>>> import numpy as np
>>> from numpy import linalg as LA
>>> np.set_printoptions(precision=1, suppress=True, linewidth=120, sign=" ")
>>> F = np.loadtxt("out15.csv", delimiter=",")
>>> F
array([[  2.,  23.,   0.,  26.,  31.,   0.,  10.,   0.,  73.,  37.],
       [  0.,   0.,   5.,   9.,   0.,   3.,   0.,   0.,   0.,   0.],
       [ 38.,   5.,   0.,   0.,   0.,  17.,   7.,   3.,   0.,   0.],
       [ 50.,  14.,   0.,   0.,   0.,   9.,  11.,   2.,  23.,   6.],
       [  0.,   0.,   3.,   7.,   2.,   1.,   0.,   0.,   0.,   0.],
       [ 18.,  13.,   0.,   0.,  11.,   0.,   8.,   0.,  33.,  15.],
       [  0.,   0.,  11.,  39.,  18.,   0.,   0.,   0.,   8.,  11.],
       [ 14.,   0.,   0.,   0.,   0.,  23.,   1.,   3.,   0.,   0.],
       [ 42.,  10.,   0.,   0.,   0.,  11.,   9.,   2.,  13.,   2.],
       [  0.,  13.,   3.,  31.,  26.,   0.,   5.,   0.,  48.,  27.],
       [ 26.,  20.,   0.,   0.,  17.,   0.,  11.,   0.,  53.,  24.],
       [ 38.,   2.,   0.,   0.,   0.,  22.,   6.,   4.,   0.,   0.],
       [  2.,   0.,   0.,   0.,   0.,  31.,   0.,   4.,   0.,   0.],
       [  0.,   0.,   0.,   0.,   2.,   2.,   2.,   0.,   0.,   0.],
       [  0.,  12.,   5.,  37.,  28.,   0.,   4.,   0.,  48.,  28.],
       [ 10.,   0.,   0.,   0.,   0.,  14.,   2.,   1.,   0.,   0.],
       [  0.,   0.,   5.,  13.,   4.,   0.,   0.,   0.,   0.,   0.],
       [  0.,  18.,   0.,  23.,  26.,   0.,   8.,   0.,  58.,  30.],
       [  0.,   5.,   7.,  35.,  22.,   0.,   1.,   0.,  28.,  19.],
       [ 26.,  11.,   0.,   0.,   5.,   0.,   8.,   0.,  23.,   9.],
       [ 18.,   0.,   0.,   0.,   0.,  27.,   1.,   4.,   0.,   0.],
       [  0.,   7.,   6.,  34.,  23.,   0.,   2.,   0.,  33.,  21.],
       [  0.,   0.,   5.,   0.,   0.,  23.,   0.,   1.,   0.,   0.],
       [  0.,   0.,   7.,  11.,   0.,   5.,   0.,   0.,   0.,   0.],
       [ 10.,   0.,   0.,   0.,   0.,  39.,   0.,   6.,   0.,   0.],
       [  0.,   0.,   9.,  25.,   8.,   0.,   0.,   0.,   0.,   0.],
       [  0.,   0.,   0.,   0.,   0.,   8.,   0.,   0.,   0.,   0.],
       [  0.,   0.,   1.,   5.,   4.,   0.,   1.,   0.,   0.,   1.],
       [  0.,   0.,   2.,   0.,   0.,  10.,   0.,   0.,   0.,   0.],
       [  6.,   0.,   0.,   0.,   0.,  20.,   0.,   2.,   0.,   0.],
       [  0.,   3.,   8.,  36.,  21.,   0.,   0.,   0.,  23.,  17.],
       [ 30.,   0.,   0.,   0.,   0.,  39.,   1.,   7.,   0.,   0.],
       [  0.,   6.,   0.,   7.,  10.,   0.,   4.,   0.,  18.,  10.],
       [  0.,   4.,   9.,  41.,  24.,   0.,   0.,   0.,  28.,  20.]])
>>> Xs = F - F.mean(axis=0)
>>> vecs = LA.svd(Xs)[2][:4]
>>> M2 = Xs - Xs @ vecs.T @ vecs
>>> np.round(np.diag(vecs.T @ vecs), 1) + 0
array([ 1. ,  0.1,  0.1,  0.8,  0.2,  1. ,  0. ,  0. ,  0.7,  0.2])
>>> LA.norm(M2, axis=1).round(6).argmax()
np.int64(22)
>>> print((Xs @ vecs.T).std(axis=0))
[ 28.8  17.3   9.1   8.9]
>>> np.round(np.cov(Xs @ vecs.T, rowvar=False), 1) + 0
array([[ 856.5,    0. ,    0. ,    0. ],
       [   0. ,  309.7,    0. ,    0. ],
       [   0. ,    0. ,   85. ,    0. ],
       [   0. ,    0. ,    0. ,   81.4]])
